$ python3 -q
>>> import numpy as np
>>> from numpy import linalg as LA
>>> np.set_printoptions(precision=3, suppress=True, linewidth=200, sign=" ")
>>> data = np.load("test9.npy")
>>> print(data)
[[-0.362 -0.399 -0.742  0.4  ]
 [ 0.651  0.135  0.012  0.747]
 [ 0.145  0.742 -0.604 -0.25 ]
 [-0.651  0.521  0.29   0.469]]
>>> print(np.round(data @ data.T, 3) + 0)
[[ 1.  0.  0.  0.]
 [ 0.  1.  0.  0.]
 [ 0.  0.  1.  0.]
 [ 0.  0.  0.  1.]]
>>> print(np.round(data[:, 2] @ data[:, 0], 3))
0.0
>>> print(LA.pinv(data))
[[-0.362  0.651  0.145 -0.651]
 [-0.399  0.135  0.742  0.521]
 [-0.742  0.012 -0.604  0.29 ]
 [ 0.4    0.747 -0.25   0.469]]
>>> print(LA.norm(data, axis=0))
[ 1.  1.  1.  1.]
>>> print(LA.svd(data, compute_uv=False))
[ 1.  1.  1.  1.]
>>> u = np.array([0, 2, -3, 2])
>>> M2 = data + np.outer(u, np.eye(4)[1])
>>> print(M2)
[[-0.362 -0.399 -0.742  0.4  ]
 [ 0.651  2.135  0.012  0.747]
 [ 0.145 -2.258 -0.604 -0.25 ]
 [-0.651  2.521  0.29   0.469]]
>>> print(np.round(np.abs(LA.eigvals(data)).max(), 3))
1.0
>>> print((data - data.T) / 2)
[[ 0.    -0.525 -0.443  0.525]
 [ 0.525  0.    -0.365  0.113]
 [ 0.443  0.365  0.    -0.27 ]
 [-0.525 -0.113  0.27   0.   ]]
>>> print(round(np.trace(data), 3))
-0.362
>>> print(np.sort(np.abs(LA.eigvals(data))))
[ 1.  1.  1.  1.]
>>> u = np.array([-1, 0])
>>> print(np.round(np.correlate(data[1], data[0], "full"), 3) + 0)
[ 0.26  -0.429 -0.355  0.    -0.608 -0.302 -0.27 ]
>>> print(np.cross(data[1, :3], data[0, :3]))
[-0.095  0.479 -0.211]
>>> vec = np.array([0, 1, 0, 0])
>>> print(np.round(data.T @ (data @ vec), 3) + 0)
[ 0.  1.  0.  0.]
>>> print(np.round(LA.det(data), 3))
-1.0
>>> print(np.abs(LA.eigvals(data)))
[ 1.  1.  1.  1.]
>>> rng = np.random.default_rng(34)
>>> labels = rng.integers(0, 3, 7)
>>> M = np.array([[0, 1, -2, 0, 0, -2, -2],
...     [-1, -2, -1, -2, 2, -2, 2],
...     [0, 2, -1, -2, 0, 2, 1],
...     [-2, 0, -2, 1, 0, -2, 2],
...     [-2, 1, -2, 1, -2, 2, 1],
...     [1, -1, 0, 2, 0, 1, 2],
...     [-1, 1, 2, 1, 0, -2, 2]]) * (labels[:, None] == labels)
>>> print(M)
[[ 0  1 -2  0  0 -2 -2]
 [-1 -2 -1  0  2 -2  2]
 [ 0  2 -1  0  0  2  1]
 [ 0  0  0  1  0  0  0]
 [-2  1 -2  0 -2  2  1]
 [ 1 -1  0  0  0  1  2]
 [-1  1  2  0  0 -2  2]]
>>> print((M != 0).astype(int))
[[ 0  1  1  0  0  1  1]
 [ 1  1  1  0  1  1  1]
 [ 0  1  1  0  0  1  1]
 [ 0  0  0  1  0  0  0]
 [ 1  1  1  0  1  1  1]
 [ 1  1  0  0  0  1  1]
 [ 1  1  1  0  0  1  1]]
>>> labels = rng.permutation(7)
>>> print(labels)
[ 5  2  4  3  1  0  6]
>>> M2 = M[labels][:, labels]
>>> print(np.sort(np.abs(LA.eigvals(M2))))
[ 1.     2.363  2.363  2.645  2.645  3.781  4.389]
>>> print(np.round(LA.det(M2), 3), round(float(LA.det(M[labels])), 3))
-648.0 648.0
>>> print(np.allclose(M2, M))
False
>>> print(np.trace(M2))
-1
>>> print(np.diag(M2))
[ 1 -1 -2  1 -2  0  2]
>>> print(M2)
[[ 1  0  0  0 -1  1  2]
 [ 2 -1  0  0  2  0  1]
 [ 2 -2 -2  0  1 -2  1]
 [ 0  0  0  1  0  0  0]
 [-2 -1  2  0 -2 -1  2]
 [-2 -2  0  0  1  0 -2]
 [-2  2  0  0  1 -1  2]]
>>> print(M2 @ M2)
[[ -3   3  -2   0   4   0   2]
 [ -6   1   4   0  -7  -1   9]
 [ -6  11   6   0 -11   4   8]
 [  0   0   0   1   0   0   0]
 [  2   5  -8   0   7  -6  -1]
 [ -4  -3   2   0  -6  -1  -8]
 [ -2   3   2   0   5  -5   6]]
>>> print((M2 != 0).astype(int))
[[ 1  0  0  0  1  1  1]
 [ 1  1  0  0  1  0  1]
 [ 1  1  1  0  1  1  1]
 [ 0  0  0  1  0  0  0]
 [ 1  1  1  0  1  1  1]
 [ 1  1  0  0  1  0  1]
 [ 1  1  0  0  1  1  1]]
>>> print((LA.matrix_power((M2 != 0) + (M2.T != 0) + np.eye(7), 7) > 0).astype(int))
[[ 1  1  1  0  1  1  1]
 [ 1  1  1  0  1  1  1]
 [ 1  1  1  0  1  1  1]
 [ 0  0  0  1  0  0  0]
 [ 1  1  1  0  1  1  1]
 [ 1  1  1  0  1  1  1]
 [ 1  1  1  0  1  1  1]]
>>> vec = np.array([1, 2, 2, -3, 0, 1, -2])
>>> y = M @ vec
>>> print(y)
[  0 -13   2  -3  -4  -4  -1]
>>> print(LA.solve(M, 2 * y))
[ 2.  4.  4. -6.  0.  2. -4.]
>>> K = np.load("m.npy")
>>> print(K)
[[ 2  2  2]
 [ 2  2  0]
 [ 2  0  2]]
>>> vec = np.array([1, -1, 1])
>>> print(K @ vec)
[ 2  0  4]
>>> print((K * vec).sum(axis=1))
[ 2  0  4]
>>> print(K * vec)
[[ 2 -2  2]
 [ 2 -2  0]
 [ 2  0  2]]
>>> print(np.poly(K))
[ 1. -6.  4.  8.]
>>> A = np.loadtxt("case5.csv", delimiter=",")
>>> print(A)
[[-1.2    0.9   -0.6   -0.4    0.   ]
 [ 0.8    0.3   -0.4   -0.1    1.8  ]
 [-0.7   -0.3    0.8   -0.6    0.7  ]
 [ 0.4   -0.5    0.9    0.4   -0.6  ]
 [-0.5   -0.2    0.6    0.1    0.   ]
 [ 0.677  0.325 -0.434 -0.129  1.771]
 [ 0.4   -1.6    1.3    0.4    0.2  ]]
>>> proj = A @ LA.solve(A.T @ A, A.T)
>>> print(np.diag(proj))
[ 0.653  0.518  0.999  0.801  0.638  0.479  0.912]
>>> print(np.round(LA.eigvalsh(proj), 3) + 0)
[ 0.  0.  1.  1.  1.  1.  1.]
>>> vec = np.array([3, 3, -1, -3, 1])
>>> y = A @ vec
>>> print(y)
[ 0.9    5.8   -1.3   -3.    -3.     5.598 -5.9  ]
>>> print(LA.lstsq(A, y)[0])
[ 3.  3. -1. -3.  1.]
>>> print(LA.solve(A.T @ A, A.T @ y))
[ 3.  3. -1. -3.  1.]
>>> print(np.round(LA.pinv(A) @ A, 3) + 0)
[[ 1.  0.  0.  0.  0.]
 [ 0.  1.  0.  0.  0.]
 [ 0.  0.  1.  0.  0.]
 [ 0.  0.  0.  1.  0.]
 [ 0.  0.  0.  0.  1.]]
>>> y = y + 0.3 * rng.normal(size=7)
>>> print(y)
[ 1.001  5.859 -1.483 -2.816 -2.853  5.563 -6.116]
>>> coef, *_ = LA.lstsq(A, y)
>>> print(np.round(A.T @ (y - A @ coef), 3) + 0)
[ 0.  0.  0.  0.  0.]
>>> print([round(float(LA.norm(LA.solve(A.T @ A + lam * np.eye(5), A.T @ y))), 2) for lam in (0, 1, 10, 100)])
[5.37, 3.37, 1.72, 0.3]
>>> print(coef.round())
[ 3.  3. -1. -2.  1.]
>>> print(round(float(LA.norm(y - A @ coef)), 3))
0.06
>>> print(coef)
[ 2.97   3.5   -0.707 -2.48   1.034]
>>> labels = rng.permutation(5)
>>> M2 = A[:, labels] * rng.choice([-1, 1], 5)
>>> print(M2)
[[ 0.9   -1.2   -0.    -0.6    0.4  ]
 [ 0.3    0.8   -1.8   -0.4    0.1  ]
 [-0.3   -0.7   -0.7    0.8    0.6  ]
 [-0.5    0.4    0.6    0.9   -0.4  ]
 [-0.2   -0.5   -0.     0.6   -0.1  ]
 [ 0.325  0.677 -1.771 -0.434  0.129]
 [-1.6    0.4   -0.2    1.3   -0.4  ]]
>>> left, _, Vh = LA.svd(A.T @ M2)
>>> print(np.round(left @ Vh, 3) + 0)
[[ 0.  1.  0.  0.  0.]
 [ 1.  0.  0.  0.  0.]
 [ 0.  0.  0.  1.  0.]
 [ 0.  0.  0.  0. -1.]
 [ 0.  0. -1.  0.  0.]]
>>> print(labels)
[ 1  0  4  2  3]
>>> vec = np.array([2, 0, 0, 3, 1])
>>> print(A @ vec)
[-3.6    3.1   -2.5    1.4   -0.7    2.738  2.2  ]
>>> print(A @ (2 * vec))
[-7.2    6.2   -5.     2.8   -1.4    5.476  4.4  ]
>>> print(np.einsum("ij,j->i", A, vec))
[-3.6    3.1   -2.5    1.4   -0.7    2.738  2.2  ]
>>> print(A * vec)
[[-2.4    0.    -0.    -1.2    0.   ]
 [ 1.6    0.    -0.    -0.3    1.8  ]
 [-1.4   -0.     0.    -1.8    0.7  ]
 [ 0.8   -0.     0.     1.2   -0.6  ]
 [-1.    -0.     0.     0.3    0.   ]
 [ 1.354  0.    -0.    -0.387  1.771]
 [ 0.8   -0.     0.     1.2    0.2  ]]
>>> M2 = np.c_[A[:, :2] @ np.array([[3, 1], [-2, -3]]), np.array([1, 1, 0, 0, 0, 0, 1])]
>>> print(M2)
[[-5.4   -3.9    1.   ]
 [ 1.8   -0.1    1.   ]
 [-1.5    0.2    0.   ]
 [ 2.2    1.9    0.   ]
 [-1.1    0.1    0.   ]
 [ 1.381 -0.298  0.   ]
 [ 4.4    5.2    1.   ]]
>>> print(LA.norm(LA.qr(A)[0].T @ M2, axis=0) ** 2 / ((M2 ** 2).sum(axis=0) + 1e-12))
[ 1.     1.     0.512]
>>> print(np.round(LA.norm(M2 - A @ LA.lstsq(A, M2)[0], axis=0), 3) + 0)
[ 0.    0.    1.21]
>>> feats = np.loadtxt("dump.csv", delimiter=",")
>>> print(feats)
[[-4.  4. -3. -6. -2. -5.  5.  1.]
 [ 4.  4.  6.  0.  1. -2.  2.  1.]
 [-3.  6.  6.  0. -2. -1.  1. -3.]
 [-6.  0.  0. -6.  1. -3.  0.  1.]
 [-2.  1. -2.  1. -6.  5.  4. -2.]
 [-5. -2. -1. -3.  5. -2.  5. -1.]
 [ 5.  2.  1.  0.  4.  5.  2. -5.]
 [ 1.  1. -3.  1. -2. -1. -5.  4.]]
>>> labels = rng.permutation(8)
>>> print(labels)
[ 1  6  0  2  4  7  3  5]
>>> M2 = feats[labels][:, labels]
>>> print(M2)
[[ 4.  2.  4.  6.  1.  1.  0. -2.]
 [ 2.  2.  5.  1.  4. -5.  0.  5.]
 [ 4.  5. -4. -3. -2.  1. -6. -5.]
 [ 6.  1. -3.  6. -2. -3.  0. -1.]
 [ 1.  4. -2. -2. -6. -2.  1.  5.]
 [ 1. -5.  1. -3. -2.  4.  1. -1.]
 [ 0.  0. -6.  0.  1.  1. -6. -3.]
 [-2.  5. -5. -1.  5. -1. -3. -2.]]
>>> print(np.trace(M2))
-2.0
>>> print(feats.reshape(-1, 2))
[[-4.  4.]
 [-3. -6.]
 [-2. -5.]
 [ 5.  1.]
 [ 4.  4.]
 [ 6.  0.]
 [ 1. -2.]
 [ 2.  1.]
 [-3.  6.]
 [ 6.  0.]
 [-2. -1.]
 [ 1. -3.]
 [-6.  0.]
 [ 0. -6.]
 [ 1. -3.]
 [ 0.  1.]
 [-2.  1.]
 [-2.  1.]
 [-6.  5.]
 [ 4. -2.]
 [-5. -2.]
 [-1. -3.]
 [ 5. -2.]
 [ 5. -1.]
 [ 5.  2.]
 [ 1.  0.]
 [ 4.  5.]
 [ 2. -5.]
 [ 1.  1.]
 [-3.  1.]
 [-2. -1.]
 [-5.  4.]]
>>> print(feats.reshape(2, -1))
[[-4.  4. -3. -6. -2. -5.  5.  1.  4.  4.  6.  0.  1. -2.  2.  1. -3.  6.  6.  0. -2. -1.  1. -3. -6.  0.  0. -6.  1. -3.  0.  1.]
 [-2.  1. -2.  1. -6.  5.  4. -2. -5. -2. -1. -3.  5. -2.  5. -1.  5.  2.  1.  0.  4.  5.  2. -5.  1.  1. -3.  1. -2. -1. -5.  4.]]
>>> t3 = feats.reshape(8, 2, -1)
>>> print(t3.transpose(1, 0, 2))
[[[-4.  4. -3. -6.]
  [ 4.  4.  6.  0.]
  [-3.  6.  6.  0.]
  [-6.  0.  0. -6.]
  [-2.  1. -2.  1.]
  [-5. -2. -1. -3.]
  [ 5.  2.  1.  0.]
  [ 1.  1. -3.  1.]]

 [[-2. -5.  5.  1.]
  [ 1. -2.  2.  1.]
  [-2. -1.  1. -3.]
  [ 1. -3.  0.  1.]
  [-6.  5.  4. -2.]
  [ 5. -2.  5. -1.]
  [ 4.  5.  2. -5.]
  [-2. -1. -5.  4.]]]
>>> print(np.einsum("ihd,jhd->hij", t3, t3).shape)
(2, 8, 8)
>>> print(t3[:, 0])
[[-4.  4. -3. -6.]
 [ 4.  4.  6.  0.]
 [-3.  6.  6.  0.]
 [-6.  0.  0. -6.]
 [-2.  1. -2.  1.]
 [-5. -2. -1. -3.]
 [ 5.  2.  1.  0.]
 [ 1.  1. -3.  1.]]
>>> vals, V = LA.eigh(feats)
>>> vec = np.array([-3, -1, 1, -3, 1, -2, 1, 1])
>>> print(np.abs(feats).sum(axis=1).max(), round(np.abs(vals).max(), 3))
30.0 16.125
>>> Z = np.sign(np.array([[4, 2, 2, 4], [0, 5, 0, 2], [4, 1, 5, 3], [0, 3, 3, 2]]))
>>> M2 = (np.tril(Z, -1) + np.eye(4)) @ (np.triu(Z, 1) + np.eye(4))
>>> vals = np.array([2, 2, 2, 3])
>>> F = np.rint(M2 * vals @ LA.inv(M2)) + 0
>>> print(F)
[[ 3.  0. -1.  1.]
 [ 1.  2. -1.  1.]
 [ 3.  0. -1.  3.]
 [ 3.  0. -3.  5.]]
>>> u, v = F[0], F[3]
>>> print(u @ u)
11.0
>>> p = (u @ v) / (u @ u) * u
>>> print(round(float(LA.norm(u + v) ** 2 + LA.norm(u - v) ** 2), 3))
108.0
>>> print(p)
[ 4.636  0.    -1.545  1.545]
>>> print(v - p)
[-1.636  0.    -1.455  3.455]
>>> M2 = LA.inv(F)
>>> print(round(float(LA.det(F) * LA.det(M2)), 3))
1.0
>>> print(LA.det(F) * M2)
[[  8.   0.   4.  -4.]
 [ -4.  12.   4.  -4.]
 [-12.  -0.  24. -12.]
 [-12.   0.  12.   0.]]
>>> print(round(LA.cond(F), 3))
11.916
>>> print(F @ M2)
[[ 1.  0.  0.  0.]
 [ 0.  1.  0.  0.]
 [ 0.  0.  1.  0.]
 [ 0.  0.  0.  1.]]
>>> print(M2)
[[ 0.333  0.     0.167 -0.167]
 [-0.167  0.5    0.167 -0.167]
 [-0.5   -0.     1.    -0.5  ]
 [-0.5    0.     0.5    0.   ]]
>>> print(LA.eigvals(data))
[-1.   +0.j    -0.181+0.983j -0.181-0.983j  1.   +0.j   ]
>>> print(np.poly(data))
[ 1.     0.362  0.    -0.362 -1.   ]
>>> print(round(float(LA.det(2 * data)), 3), np.round(LA.det(data), 3))
-16.0 -1.0
>>> print(round(float(np.einsum("ij,ji->", data, data)), 3))
0.131
